$ python3 -q
>>> import numpy as np
>>> np.set_printoptions(suppress=True, linewidth=140)
>>> mat = np.load("block9.npy")
>>> mat.round(3)
array([[ 1.   ,  0.   ,  0.   ],
       [ 0.   ,  0.5  , -0.866],
       [ 0.   ,  0.866,  0.5  ]])
>>> # 2 groups of indices that never mix
>>> hat = np.triu(np.array([[2, 4, -3], [2, 0, 1], [2, -1, 9]]), 1) + np.eye(3)
>>> M2 = hat @ mat @ np.linalg.inv(hat)
>>> print(np.round(hat @ mat - mat @ hat, 3))
[[ 0.    -4.598 -1.964]
 [ 0.     0.866  0.   ]
 [ 0.     0.    -0.866]]
>>> np.linalg.matrix_rank(M2)
np.int64(3)
>>> print(round(np.linalg.det(M2), 3))
1.0
>>> u = np.array([1, -3])
>>> np.round(np.cross(mat[0, :3], mat[1, :3]), 3)
array([-0.   ,  0.866,  0.5  ])
>>> np.round(np.array([np.convolve(row, u, "same") for row in mat]), 3)
array([[ 1.   , -3.   ,  0.   ],
       [ 0.   ,  0.5  , -2.366],
       [ 0.   ,  0.866, -2.098]])
>>> np.round(np.linalg.norm(mat, axis=0), 3)
array([1., 1., 1.])
>>> rng = np.random.default_rng(164)
>>> z = rng.integers(0, 3, 5)
>>> F = np.array([[3, 5, 0, 1, 5],
...     [4, 5, 3, 2, 4],
...     [4, 5, 4, 5, 4],
...     [0, 2, 0, 5, 2],
...     [3, 4, 4, 3, 3]]) * (z[:, None] == z)
>>> F
array([[3, 0, 0, 1, 0],
       [0, 5, 3, 0, 4],
       [0, 5, 4, 0, 4],
       [0, 0, 0, 5, 0],
       [0, 4, 4, 0, 3]])
>>> print(np.round(np.sort(np.linalg.eigvals(F).real), 3))
[-0.285  0.292  3.     5.    11.993]
>>> print((F != 0).astype(int))
[[1 0 0 1 0]
 [0 1 1 0 1]
 [0 1 1 0 1]
 [0 0 0 1 0]
 [0 1 1 0 1]]
>>> print((np.linalg.matrix_power((F != 0) + (F.T != 0) + np.eye(5), 5) > 0).astype(int))
[[1 0 0 1 0]
 [0 1 1 0 1]
 [0 1 1 0 1]
 [1 0 0 1 0]
 [0 1 1 0 1]]
>>> F @ F
array([[ 9,  0,  0,  8,  0],
       [ 0, 56, 43,  0, 44],
       [ 0, 61, 47,  0, 48],
       [ 0,  0,  0, 25,  0],
       [ 0, 52, 40,  0, 41]])
>>> z = rng.permutation(5)
>>> M2 = F[:, z] * rng.choice([-1, 1], 5)
>>> print(M2)
[[ 0  0  1  3  0]
 [ 5  3  0  0 -4]
 [ 5  4  0  0 -4]
 [ 0  0  5  0  0]
 [ 4  4  0  0 -3]]
>>> Uu, _, Vt = np.linalg.svd(F.T @ M2)
>>> z
array([1, 2, 3, 0, 4])
>>> np.round(np.linalg.lstsq(F, M2)[0], 3) + 0
array([[ 0.,  0.,  0.,  1.,  0.],
       [ 1.,  0.,  0.,  0.,  0.],
       [ 0.,  1.,  0.,  0.,  0.],
       [ 0.,  0.,  1.,  0.,  0.],
       [ 0.,  0.,  0.,  0., -1.]])
